$ ipython --no-banner

In [1]: import numpy as np

In [2]: np.set_printoptions(suppress=True, linewidth=160)

In [3]: F = np.loadtxt("arr.csv", delimiter=",")

In [4]: F
Out[4]: 
array([[ 0.6, -0.5,  0.1, -0.4, -1. ,  1.5, -1.5,  4.2, -0.3, -1.1],
       [ 1.3,  0.5,  0.8, -0.4, -0.6,  1.1, -0.5,  1.8,  0. ,  0. ],
       [ 0.8,  0.9, -0.2,  0.2, -1.4, -0.5,  0.3,  8.1, -1.7, -0.7],
       [-2.2,  0.7, -0.8,  1.6, -0.6, -0.2,  0. , -0.6,  0.2, -0.7],
       [ 0. , -0.4, -1. , -0.5,  0.8,  0.7, -0.4, -2.1, -1.5,  1. ],
       [-0.1,  0. , -0.9, -0.7,  2. , -1. , -0.7,  0.6, -1.1,  2. ],
       [ 0.4,  0.8,  0. ,  0.1,  0.6, -1.7, -0.9,  2.1,  0. , -0.9],
       [ 0.3,  0.2,  0. ,  0.6,  0.3,  2.3,  0.6,  0.6,  0.9,  0.2],
       [ 1.3,  0.2,  1.7,  1. ,  0.8, -2. ,  1.9,  0.9, -1.8, -0.2],
       [ 0.6,  1. , -0.6,  0.4, -1. , -0.5,  1.3, -2.4,  1.9,  0.5],
       [-0.3, -0.2, -0.6,  0.3,  0.1,  0.7,  0. ,  0.3, -1. , -2. ],
       [ 0.7,  0.3,  0.3,  1. ,  0.8,  2. , -1.1, -1.8, -0.4,  0.3]])

In [5]: out = np.c_[F[:, :6] @ np.array([[1, 2, 1, 1, 0, 2],
   ...:     [0, 1, 2, 1, 2, 1],
   ...:     [2, 2, 2, 1, 0, 0],
   ...:     [1, 2, 0, 2, 1, 0],
   ...:     [1, 2, 1, 0, 1, 0],
   ...:     [2, 1, 0, 2, 0, 1]]), np.array([0, -1, -2, -3, 2, -2, 2, 1, 0, 2, -1, -3])]

In [6]: out.round(1) + 0
Out[6]: 
array([[ 2.4, -0.4, -1.2,  2.4, -2.4,  2.2,  0. ],
       [ 4.1,  3.8,  3.3,  4. ,  0. ,  4.2, -1. ],
       [-1.8, -0.8,  0.8,  0.9,  0.6,  2. , -2. ],
       [-3.2, -3.5, -3. ,  0.5,  2.4, -3.9, -3. ],
       [-0.3, -1.1, -2. , -1. , -0.5,  0.3,  2. ],
       [-2.6, -0.4,  0.1, -4.4,  1.3, -1.2, -2. ],
       [-2.3,  1.3,  2.6, -2. ,  2.3, -0.1,  2. ],
       [ 5.8,  4.9,  1. ,  6.3,  1.3,  3.1,  1. ],
       [ 2.5,  7.8,  5.9,  1.2,  2.2,  0.8,  0. ],
       [-2.2, -0.7,  0.4,  0.8,  1.4,  1.7,  2. ],
       [ 0.3, -0.5, -1.8,  0.9,  0. , -0.1, -1. ],
       [ 7.1,  7.9,  2.7,  7.3,  2.4,  3.7, -3. ]])

In [7]: np.round(np.linalg.lstsq(F, out[:, 0])[0], 1) + 0
Out[7]: array([1., 0., 2., 1., 1., 2., 0., 0., 0., 0.])

In [8]: np.round(np.linalg.norm(out - F @ np.linalg.lstsq(F, out)[0], axis=0), 1) + 0
Out[8]: array([0. , 0. , 0. , 0. , 0. , 0. , 3.9])

In [9]: np.linalg.matrix_rank(out)
Out[9]: np.int64(7)
